% python3 -q
>>> import numpy as np
>>> np.set_printoptions(precision=1, suppress=True, linewidth=100)
>>> arr = np.array([[-2.0, -2.0, 0.0, 0.0],
...     [0.0, -1.0, 0.0, 0.0],
...     [0.0, 0.0, 0.0, 0.0],
...     [0.0, 0.0, 0.0, 1.0]])
>>> # splits into 3 blocks
>>> vec = np.array([2, 0, 1, -2])
>>> a = np.maximum(arr @ vec, 0)
>>> print(np.flatnonzero(a > 1e-9))
[]
>>> print(np.tanh(arr @ vec))
[-1.  0.  0. -1.]
>>> U, sv, Vt = np.linalg.svd(arr)
>>> print(np.argmax(sv[:-1] / (sv[1:] + 1e-6)) + 1)
3
>>> Y = U[:, :3] @ np.diag(sv[:3]) @ Vt[:3]
>>> print(round(float(np.abs(arr - Y).max()), 1))
0.0
>>> print(np.linalg.matrix_rank(arr, rtol=0.05))
3
>>> rk = np.linalg.matrix_rank(arr)
>>> print(rk)
3
>>> ns = np.linalg.svd(arr)[2][rk:].T
>>> print([int(np.linalg.matrix_rank(np.delete(arr, i, axis=0))) for i in range(4)])
[2, 2, 3, 2]
>>> print(ns[:, 0] / ns[np.abs(ns[:, 0]).round(6).argmax(), 0])
[0. 0. 1. 0.]
>>> print([int(np.linalg.matrix_rank(arr[:i])) for i in range(1, len(arr) + 1)])
[1, 2, 2, 3]
>>> print(np.allclose(arr @ ns, 0))
True
>>> print(np.flatnonzero(np.linalg.matrix_power((arr != 0) + (arr.T != 0) + np.eye(4), 4)[2]))
[2]
>>> print(arr @ arr)
[[4. 6. 0. 0.]
 [0. 1. 0. 0.]
 [0. 0. 0. 0.]
 [0. 0. 0. 1.]]
>>> print(round(np.linalg.det(arr), 1))
0.0
>>> print(np.round(arr @ np.linalg.pinv(arr) @ arr, 1) + 0)
[[-2. -2.  0.  0.]
 [ 0. -1.  0.  0.]
 [ 0.  0.  0.  0.]
 [ 0.  0.  0.  1.]]
>>> print(np.unique(arr.round(6), axis=0).shape)
(4, 4)
>>> print(np.allclose(arr[:-1].T @ np.linalg.lstsq(arr[:-1].T, arr[-1])[0], arr[-1]))
False
>>> M = np.loadtxt("block14.csv", delimiter=",")
>>> print(M)
[[ 0.  4. -2.]
 [-4.  0. -1.]
 [ 2.  1.  0.]]
>>> # antisymmetric, zero diagonal
>>> print(np.round(M @ np.linalg.pinv(M) @ M, 1) + 0)
[[ 0.  4. -2.]
 [-4.  0. -1.]
 [ 2.  1.  0.]]
>>> print(np.linalg.lstsq(M[:-1].T, M[-1])[2])
2
>>> print(np.unique(M.round(6), axis=0).shape)
(3, 3)
>>> rk = np.linalg.matrix_rank(M)
>>> print(rk)
2
>>> ns = np.linalg.svd(M)[2][rk:].T
>>> print([int(np.linalg.matrix_rank(np.delete(M, i, axis=0))) for i in range(3)])
[2, 2, 2]
>>> print(np.linalg.matrix_rank(M.T @ M), np.linalg.matrix_rank(M @ M.T))
2 2
>>> print([int(np.linalg.matrix_rank(M[:, :j + 1])) for j in range(3)])
[1, 2, 2]
>>> print(np.allclose(M @ ns, 0))
True
>>> Z = np.array([[3, 1, 0], [3, 1, 1]])
>>> X = np.repeat(Z, 20 // 2, axis=0)
>>> rng = np.random.default_rng(5862)
>>> X = X + 0.3 * rng.normal(size=X.shape)
>>> print(X)
[[ 2.7  0.5  0.2]
 [ 3.   0.9  0.1]
 [ 3.4  0.7 -0.4]
 [ 2.4  0.9 -0.1]
 [ 3.1  1.5  0.3]
 [ 3.7  1.4  0.1]
 [ 2.7  0.8  0.1]
 [ 2.7  1.1 -0.5]
 [ 3.   1.1  0.3]
 [ 2.9  0.8 -0.4]
 [ 3.1  1.2  0.8]
 [ 2.8  1.5  1.1]
 [ 3.3  1.1  1.2]
 [ 3.   0.6  1.2]
 [ 2.3  1.2  0.9]
 [ 2.9  1.3  0.3]
 [ 3.2  1.2  1.2]
 [ 3.4  1.1  1. ]
 [ 2.9  1.1  1. ]
 [ 2.9  0.8  0.4]]
>>> labels = X[:, 0] > np.median(X[:, 0])
>>> f = X[labels].mean(axis=0) - X[~labels].mean(axis=0)
>>> print(np.argsort(-np.abs(f).round(6), kind="stable"))
[0 2 1]
>>> print(((X - X.mean(axis=0)) @ f > 0).astype(int))
[0 0 0 0 1 1 0 0 0 0 1 1 1 1 0 0 1 1 1 0]
>>> print(f)
[0.5 0.1 0.3]
>>> print(labels.astype(int))
[0 1 1 0 1 1 0 0 1 0 1 0 1 1 0 0 1 1 0 0]
>>> hat = X @ np.linalg.solve(X.T @ X, X.T)
>>> print(hat @ X[:, 2])
[ 0.2  0.1 -0.4 -0.1  0.3  0.1  0.1 -0.5  0.3 -0.4  0.8  1.1  1.2  1.2  0.9  0.3  1.2  1.   1.
  0.4]
>>> vec = np.array([1, 0, 0])
>>> print(np.round(np.linalg.eigvals(M).real, 1) + 0)
[0. 0. 0.]
>>> print(np.round(np.linalg.svd(M, compute_uv=False), 1) + 0)
[4.6 4.6 0. ]
>>> print(vec @ M @ vec)
0.0
>>> Q = np.linalg.solve(np.eye(3) - M, np.eye(3) + M)
>>> print(round(float(np.linalg.det(Q)), 1))
1.0
>>> Ac = (X - X.mean(axis=0)) / X.std(axis=0)
>>> print(Ac.std(axis=0))
[1. 1. 1.]
>>> print(np.argwhere(np.abs(Ac) > 2))
[[5 0]]
>>> beta = np.linalg.lstsq(np.delete(Ac, 2, axis=1), Ac[:, 2])[0]
>>> print(np.abs(beta).argmax())
1
>>> Y = np.array([[3, 2, 0], [-2, 1, 3], [-2, 0, -1]])
>>> F = Y + Y.T
>>> print(F)
[[ 6  0 -2]
 [ 0  2  3]
 [-2  3 -2]]
>>> # symmetric
>>> Y = np.array([[1, 3, 3], [0, 1, 0]])
>>> Z = np.kron(Y, F)
>>> print(Z.shape)
(6, 9)
>>> print(round(np.linalg.norm(Z, 2), 1), round(np.linalg.norm(Y, 2) * np.linalg.norm(F, 2), 1))
29.1 29.1
>>> C2 = np.cov(X, rowvar=False)
>>> print(X.std(axis=0))
[0.3 0.3 0.6]
>>> print(C2.shape)
(3, 3)
>>> print(np.argsort(-X.std(axis=0).round(6), kind="stable"))
[2 0 1]
>>> theta = np.radians(30)
>>> Rm = np.eye(3)
>>> Rm[1, 1] = Rm[0, 0] = np.cos(theta)
>>> Rm[1, 0], Rm[0, 1] = -np.sin(theta), np.sin(theta)
>>> print(Rm)
[[ 0.9  0.5  0. ]
 [-0.5  0.9  0. ]
 [ 0.   0.   1. ]]
>>> Y = F @ Rm.T
>>> print(np.allclose(F @ F.T, Y @ Y.T))
True
>>> print(np.linalg.svd(F, compute_uv=False), np.linalg.svd(Y, compute_uv=False))
[6.6 3.9 3.3] [6.6 3.9 3.3]
>>> w, vecs = np.linalg.eigh(F)
>>> vec = np.array([-1, -2, 3])
>>> print(np.abs(F).sum(axis=1).max(), round(np.abs(w).max(), 1))
8 6.6
>>> print(vec @ F @ vec)
-28
>>> print(vecs * np.maximum(w, 0) @ vecs.T)
[[ 6.1 -0.3 -1.4]
 [-0.3  2.8  1.5]
 [-1.4  1.5  1. ]]
>>> W0 = np.loadtxt("run2.csv", delimiter=",")
>>> print(W0)
[[-0.1 -2.7 -1.2]
 [ 0.2  1.   0.7]
 [ 0.   1.9  0.8]
 [-0.1  1.9  0.8]
 [ 0.   2.8  1.1]
 [-0.2 -1.8 -0.7]
 [ 0.   0.9  0.5]
 [ 0.  -0.2  0. ]
 [ 0.1  0.  -0.1]
 [ 0.  -1.  -0.4]
 [ 0.   0.8  0.5]
 [ 0.  -2.8 -1.3]
 [ 0.1 -1.9 -0.8]
 [ 0.1  0.8  0.3]
 [-0.1 -0.7 -0.3]
 [ 0.1  1.9  0.8]
 [ 0.2  0.9  0.3]
 [ 0.   1.8  0.9]
 [ 0.  -2.8 -1.3]
 [-0.2  0.   0.1]
 [-0.1 -2.6 -1.2]
 [ 0.1  0.  -0.2]]
>>> U, sv, Vt = np.linalg.svd(W0)
>>> print(sv)
[8.7 0.5 0.4]
>>> print(np.argmax(sv[:-1] / (sv[1:] + 1e-6)) + 1)
1
>>> Y = U[:, :1] @ np.diag(sv[:1]) @ Vt[:1]
>>> print(Y.round(1) + 0)
[[-0.1 -2.7 -1.2]
 [ 0.   1.1  0.5]
 [ 0.   1.9  0.8]
 [ 0.   1.9  0.8]
 [ 0.1  2.7  1.2]
 [ 0.  -1.8 -0.8]
 [ 0.   0.9  0.4]
 [ 0.  -0.2 -0.1]
 [ 0.   0.   0. ]
 [ 0.  -1.  -0.4]
 [ 0.   0.9  0.4]
 [-0.1 -2.8 -1.3]
 [ 0.  -1.9 -0.8]
 [ 0.   0.8  0.3]
 [ 0.  -0.7 -0.3]
 [ 0.   1.9  0.8]
 [ 0.   0.9  0.4]
 [ 0.   1.8  0.8]
 [-0.1 -2.8 -1.3]
 [ 0.   0.   0. ]
 [ 0.  -2.6 -1.2]
 [ 0.  -0.1  0. ]]
>>> print(np.linalg.matrix_rank(W0, rtol=0.05))
2
>>> print(np.linalg.matrix_rank(Y))
1
>>> f, v = F[2], F[1]
>>> print(f @ v)
0
>>> pr = (f @ v) / (f @ f) * f
>>> print(np.outer(f, v))
[[ 0 -4 -6]
 [ 0  6  9]
 [ 0 -4 -6]]
>>> print((v - pr) @ f)
0.0
>>> print(np.linalg.matrix_rank(np.outer(f, v)))
1
>>> print(round(np.linalg.norm(f + v) ** 2 + np.linalg.norm(f - v) ** 2, 1))
60.0
>>> print(v - pr)
[0. 2. 3.]
>>> print(pr)
[-0.  0. -0.]
>>> vec = np.array([2, 1, 2])
>>> rhs = W0 @ vec
>>> beta, lr = np.zeros(3), 1 / np.linalg.norm(W0, 2) ** 2
>>> for i in range(20):
...     beta -= lr * W0.T @ (W0 @ beta - rhs)
...     if i % 5 == 0: print(i, round(np.linalg.norm(W0 @ beta - rhs), 1))
... 
0 1.0
5 1.0
10 1.0
15 1.0
>>> print(round(float(np.linalg.cond(W0)), 1))
20.9
>>> print(beta)
[0.1 1.6 0.8]
>>> Z = W0[[12, 20]].astype(float)
>>> for _ in range(4):
...     labels = np.linalg.norm(W0[:, None] - Z, axis=-1).argmin(axis=1)
...     Z = np.array([W0[labels == j].mean(axis=0) for j in range(2)])
... 
>>> print(labels)
[1 0 0 0 0 1 0 0 0 1 0 1 1 0 1 0 0 0 1 0 1 0]
>>> print(Z[1] - Z[0])
[-0.1 -3.1 -1.4]
>>> print(Z.round(1) + 0)
[[ 0.   1.   0.5]
 [ 0.  -2.  -0.9]]
>>> Ac = W0 - W0.mean(axis=0)
>>> U, sv, Vt = np.linalg.svd(Ac, full_matrices=False)
>>> print(np.searchsorted(np.cumsum(sv ** 2) / (sv ** 2).sum(), 0.9) + 1)
1
>>> print(np.round(sv ** 2 / (sv ** 2).sum(), 1) + 0)
[1. 0. 0.]
>>> print(np.round(Ac.mean(axis=0), 1) + 0)
[0. 0. 0.]
>>> print(np.abs(Vt[0]).argmax())
1
>>> print((np.sign(U[:, 0]) == np.sign(U[0, 0])).astype(int))
[1 0 0 0 0 1 0 1 0 1 0 1 1 0 1 0 0 0 1 0 1 0]
>>> print(sv)
[8.7 0.5 0.4]
>>> print(np.abs(Vt[-1]))
[0.6 0.3 0.8]
>>> print(np.round(Vt[0] * np.sign(Vt[0, np.abs(Vt[0]).argmax()]), 1) + 0)
[0.  0.9 0.4]
>>> E = np.load("mat.npy")
>>> print(E)
[[ 8 10  2]
 [ 8 10  2]
 [ 0  0  0]
 [ 0  0  0]]
>>> print(np.linalg.matrix_rank(E, rtol=0.1))
1
>>> rk = np.linalg.matrix_rank(E)
>>> print(rk)
1
>>> ns = np.linalg.svd(E)[2][rk:].T
>>> print(np.allclose(E @ ns, 0))
True
>>> print([int(np.linalg.matrix_rank(np.delete(E, i, axis=0))) for i in range(4)])
[1, 1, 1, 1]
>>> print([int(np.linalg.matrix_rank(E[:i])) for i in range(1, len(E) + 1)])
[1, 1, 1, 1]
>>> print(np.round(E @ ns, 1) + 0)
[[0. 0.]
 [0. 0.]
 [0. 0.]
 [0. 0.]]
>>> U, sv, Vt = np.linalg.svd(E, full_matrices=False)
>>> print(np.abs(Vt[0]))
[0.6 0.8 0.2]
>>> print((sv > 1e-8).sum())
1
>>> print(np.round(U.T @ U, 1) + 0)
[[1. 0. 0.]
 [0. 1. 0.]
 [0. 0. 1.]]
>>> print(np.round(sv / sv[0], 1) + 0)
[1. 0. 0.]
>>> print(U.shape, sv.shape, Vt.shape)
(4, 3) (3,) (3, 3)
>>> print(sv.round(1) + 0)
[18.3  0.   0. ]
>>> print(np.cumsum(sv ** 2) / np.sum(sv ** 2))
[1. 1. 1.]
>>> print(round(np.sqrt((sv ** 2).sum()), 1), np.round(np.linalg.norm(E), 1))
18.3 18.3
>>> W = np.array([[1, 5, 1, 3, 3], [2, 0, 0, 1, 1], [1, 1, 4, 4, 0]])
>>> beta = np.array([1, 1, 3, -2, 2])
>>> hid = np.maximum(E @ W + beta, 0)
>>> print((hid > 0).astype(int))
[[1 1 1 1 1]
 [1 1 1 1 1]
 [1 1 1 0 1]
 [1 1 1 0 1]]
>>> print(np.linalg.matrix_rank(hid))
2
>>> print((hid > 0).mean(axis=0))
[1.  1.  1.  0.5 1. ]
>>> print(hid)
[[31 43 19 40 36]
 [31 43 19 40 36]
 [ 1  1  3  0  2]
 [ 1  1  3  0  2]]
>>> Z = np.array([[0, -2], [1, -2], [0, 1], [2, -1], [1, 1]])
>>> print((hid @ Z).round(6).argmax(axis=1))
[0 0 0 0]
>>> print(W @ Z)
[[ 14 -11]
 [  3  -4]
 [  9  -4]]
>>> print(hid @ Z)
[[ 159 -133]
 [ 159 -133]
 [   3    1]
 [   3    1]]
>>> print(np.linalg.norm(E, axis=1))
[13. 13.  0.  0.]
>>> print(E[0] @ E[1])
168
>>> print(np.linalg.norm(E, axis=1).argmax())
0
>>> print(round(float(np.linalg.norm(E) ** 2 / np.linalg.norm(E, 2) ** 2), 1))
1.0
>>> print(np.round(np.linalg.norm(E, 2), 1))
18.3
>>> print(round(float(np.linalg.norm(E, 1)), 1), round(float(np.linalg.norm(E, np.inf)), 1))
20.0 20.0
>>> print(np.round(np.linalg.norm(E[0] - E[1]), 1))
0.0
>>> K = np.load("out12.npy")
>>> print(K)
[[ 2.   2.2 -0.4]
 [-1.7 -1.8  1.6]
 [ 1.   1.4  2.4]
 [-1.8 -1.9  1.5]
 [-1.  -0.9  2.7]
 [-0.4 -0.2  3. ]
 [-1.9 -2.3 -0.2]
 [ 1.3  1.7  2.1]
 [ 0.2 -0.1 -3. ]
 [-1.9 -2.2 -0.6]
 [ 2.   2.2 -0.4]
 [ 1.7  2.1  1.2]
 [-1.6 -1.7  1.8]
 [-1.1 -1.   2.6]
 [ 0.4  0.7  2.9]
 [-1.9 -2.2  0.7]
 [ 1.9  2.3  0.5]
 [ 0.1  0.4  3. ]
 [ 1.9  2.3  0.4]]
>>> # rank 2
>>> labels = K[:, 2] > np.median(K[:, 2])
>>> f = K[labels].mean(axis=0) - K[~labels].mean(axis=0)
>>> print(f)
[-0.6 -0.4  2.5]
>>> print(round(float((((K - K.mean(axis=0)) @ f > 0) == labels).mean()), 1))
0.9
>>> print(labels.astype(int))
[0 1 1 0 1 1 0 1 0 0 0 0 1 1 1 0 0 1 0]
>>> print(((K - K.mean(axis=0)) @ f > 0).astype(int))
[0 1 1 1 1 1 0 1 0 0 0 0 1 1 1 1 0 1 0]
>>> rk = np.linalg.matrix_rank(K)
>>> print(rk)
2
>>> ns = np.linalg.svd(K)[2][rk:].T
>>> print(ns[:, 0] / ns[np.abs(ns[:, 0]).round(6).argmax(), 0])
[ 1.  -0.9  0.1]
>>> print([int(np.linalg.matrix_rank(np.delete(K, i, axis=0))) for i in range(19)])
[2, 2, 2, 2, 2, 2, 2, 2, 2, 2, 2, 2, 2, 2, 2, 2, 2, 2, 2]
>>> m1 = np.array([[-3, 3, 0, -1], [3, -3, 3, 0], [0, 3, -3, 3], [-1, 0, 3, -3]])
>>> # symmetric
>>> w, vecs = np.linalg.eigh(m1)
>>> print(np.round(vecs.T @ m1 @ vecs, 1) + 0)
[[-7.6  0.   0.   0. ]
 [ 0.  -5.6  0.   0. ]
 [ 0.   0.  -0.4  0. ]
 [ 0.   0.   0.   1.6]]
>>> print(np.linalg.eigvalsh(m1 + 5 * np.eye(4)))
[-2.6 -0.6  4.6  6.6]
>>> print(w.sum(), np.trace(m1))
-12.0 -12
>>> print(w)
[-7.6 -5.6 -0.4  1.6]
